>>> import numpy as np
>>> np.set_printoptions(precision=4, suppress=True, linewidth=140)
>>> def rd(a):
...     return np.round(a, 4) + 0
... 
>>> data = np.load("sample15.npy")
>>> data
array([[ 0,  0,  0,  0,  9,  0,  2],
       [ 0, 11, 19,  0,  0, 22, 10],
       [ 0, 11, 21,  0,  7, 24, 17],
       [ 6,  0,  0,  0,  2,  0,  0],
       [16,  0,  0, 19,  0,  0,  0],
       [ 2,  2,  0,  0,  0,  0,  0],
       [ 0,  0,  0, 10,  0,  0,  0],
       [ 0, 11, 19,  0, 16, 20, 20],
       [ 0,  0,  0, 10,  0,  0,  0],
       [ 0,  0,  0,  0, 10,  0,  9],
       [ 0, 13, 13,  0,  3, 11,  5],
       [ 9,  0,  0, 15,  0,  0,  0],
       [ 0,  4,  2,  0, 21,  0, 12],
       [ 5,  3,  0,  0,  5,  0,  0],
       [16,  0,  0,  5,  0,  0,  0],
       [ 1,  0,  0, 14,  0,  0,  0]])
>>> def softmax(z):
...     e = np.exp(z - z.max(axis=-1, keepdims=True))
...     return e / e.sum(axis=-1, keepdims=True)
... 
>>> rd(softmax(data[14] + -1))
array([1., 0., 0., 0., 0., 0., 0.])
>>> rd(softmax(data[14]))
array([1., 0., 0., 0., 0., 0., 0.])
>>> scores = data @ data.T / np.sqrt(7)
>>> softmax(scores).round(6).argmax(axis=1)
array([12,  2,  2,  4,  4,  4,  4,  7,  4,  7,  2,  4,  7, 12,  4,  4])
>>> d = np.linalg.norm(data[:, None] - data[None], axis=-1)
>>> d.mean(axis=1).argmax()
np.int64(7)
>>> rd(d[:5, :5])
array([[ 0.    , 33.3317, 36.973 ,  9.434 , 26.4953],
       [33.3317,  0.    , 10.2956, 33.2566, 41.0244],
       [36.973 , 10.2956,  0.    , 38.5746, 45.7493],
       [ 9.434 , 33.2566, 38.5746,  0.    , 21.5639],
       [26.4953, 41.0244, 45.7493, 21.5639,  0.    ]])
>>> np.linalg.matrix_rank(d ** 2)
np.int64(9)
